$ ipython --no-banner

In [1]: import numpy as np

In [2]: import numpy.linalg as la

In [3]: np.set_printoptions(precision=3, suppress=True, linewidth=120)

In [4]: def rnd(a):
   ...:     return np.round(a, 3) + 0
   ...: 

In [5]: feats = np.load("run19.npy")

In [6]: feats
Out[6]: 
array([[0, 0, 0, 0, 0, 0, 0, 0, 0, 0, 0, 0, 0],
       [0, 1, 1, 2, 1, 2, 1, 2, 1, 1, 2, 0, 0],
       [0, 1, 1, 2, 1, 2, 1, 2, 1, 1, 2, 0, 0],
       [0, 2, 2, 4, 2, 4, 2, 4, 2, 2, 4, 0, 0],
       [0, 1, 1, 2, 1, 2, 1, 2, 1, 1, 2, 0, 0],
       [0, 2, 2, 4, 2, 4, 2, 4, 2, 2, 4, 0, 0],
       [0, 1, 1, 2, 1, 2, 1, 2, 1, 1, 2, 0, 0],
       [0, 2, 2, 4, 2, 4, 2, 4, 2, 2, 4, 0, 0],
       [0, 1, 1, 2, 1, 2, 1, 2, 1, 1, 2, 0, 0],
       [0, 1, 1, 2, 1, 2, 1, 2, 1, 1, 2, 0, 0],
       [0, 2, 2, 4, 2, 4, 2, 4, 2, 2, 4, 0, 0],
       [0, 0, 0, 0, 0, 0, 0, 0, 0, 0, 0, 0, 0],
       [0, 0, 0, 0, 0, 0, 0, 0, 0, 0, 0, 0, 0]])

In [7]: # symmetric, so the eigenvalues are real

In [8]: np.argsort(-la.norm(feats, axis=0).round(6), kind="stable")[:3]
Out[8]: array([3, 5, 7])

In [9]: la.matrix_rank(feats, rtol=0.1)
Out[9]: np.int64(1)

In [10]: vals, vecs = la.eigh(feats)

In [11]: x0 = np.array([0, 0, 0, 1, 1, 3, 1, 2, 1, 2, 2, 0, 0])

In [12]: x0 @ feats @ x0
Out[12]: np.int64(441)

In [13]: (np.sign(vecs[:, -1].round(6)) == np.sign(vecs[0, -1].round(6))).astype(int)
Out[13]: array([1, 0, 0, 0, 0, 0, 0, 0, 0, 0, 0, 1, 1])

In [14]: x0 @ feats @ x0 / (x0 @ x0), rnd(vals[0]), rnd(vals[-1])
Out[14]: (np.float64(17.64), np.float64(0.0), np.float64(22.0))

In [15]: la.determinant(feats)
---------------------------------------------------------------------------
AttributeError                            Traceback (most recent call last)
Cell In[15], line 1
----> 1 la.determinant(feats)

AttributeError: module 'numpy.linalg' has no attribute 'determinant'

In [16]: feats.inv()
---------------------------------------------------------------------------
AttributeError                            Traceback (most recent call last)
Cell In[16], line 1
----> 1 feats.inv()

AttributeError: 'numpy.ndarray' object has no attribute 'inv'

In [17]: np.allclose(feats, feats.T)
Out[17]: True

In [18]: rnd(la.det(feats))
Out[18]: np.float64(0.0)

In [19]: rnd(np.abs(la.eigvals(feats)).max())
Out[19]: np.float64(22.0)

In [20]: np.allclose(feats @ feats.T, feats.T @ feats)
Out[20]: True

In [21]: x0 = np.array([1, 3, 1, 3, 1, 3, 3, 0, 2, 2, 0, 2, 2])

In [22]: feats @ np.ones(13)
Out[22]: array([ 0., 14., 14., 28., 14., 28., 14., 28., 14., 14., 28.,  0.,  0.])

In [23]: feats @ np.eye(13)[0]
Out[23]: array([0., 0., 0., 0., 0., 0., 0., 0., 0., 0., 0., 0., 0.])

In [24]: (feats * x0).sum(axis=1)
Out[24]: array([ 0, 24, 24, 48, 24, 48, 24, 48, 24, 24, 48,  0,  0])

In [25]: feats @ x0
Out[25]: array([ 0, 24, 24, 48, 24, 48, 24, 48, 24, 24, 48,  0,  0])

In [26]: (feats @ x0).argmax()
Out[26]: np.int64(3)

In [27]: E = np.load("mat.npy")

In [28]: rnd(E)
Out[28]: 
array([[0.25 , 0.   , 0.   , 0.   , 0.   , 0.25 , 0.25 , 0.25 , 0.   , 0.   ],
       [0.   , 1.   , 0.   , 0.   , 0.   , 0.   , 0.   , 0.   , 0.   , 0.   ],
       [0.5  , 0.   , 0.5  , 0.   , 0.   , 0.   , 0.   , 0.   , 0.   , 0.   ],
       [0.   , 0.   , 0.   , 0.333, 0.   , 0.   , 0.   , 0.333, 0.   , 0.333],
       [0.5  , 0.   , 0.   , 0.   , 0.5  , 0.   , 0.   , 0.   , 0.   , 0.   ],
       [0.2  , 0.   , 0.   , 0.2  , 0.2  , 0.2  , 0.   , 0.   , 0.   , 0.2  ],
       [0.   , 0.333, 0.   , 0.   , 0.   , 0.   , 0.667, 0.   , 0.   , 0.   ],
       [0.   , 0.2  , 0.   , 0.2  , 0.2  , 0.   , 0.   , 0.4  , 0.   , 0.   ],
       [0.25 , 0.   , 0.   , 0.   , 0.   , 0.   , 0.25 , 0.25 , 0.25 , 0.   ],
       [0.333, 0.   , 0.   , 0.   , 0.   , 0.333, 0.   , 0.   , 0.   , 0.333]])

In [29]: # row-stochastic, so 1 is an eigenvalue

In [30]: A2 = E / la.norm(E, axis=1, keepdims=True)

In [31]: C2 = A2 @ A2.T

In [32]: rnd(la.norm(A2, axis=1))
Out[32]: array([1., 1., 1., 1., 1., 1., 1., 1., 1., 1.])

In [33]: (C2 - 2 * np.eye(10)).round(6).argmax(axis=1)
Out[33]: array([8, 6, 4, 7, 5, 9, 0, 3, 0, 5])

In [34]: rnd(C2[9])
Out[34]: array([0.577, 0.   , 0.408, 0.333, 0.408, 0.775, 0.   , 0.   , 0.289, 1.   ])
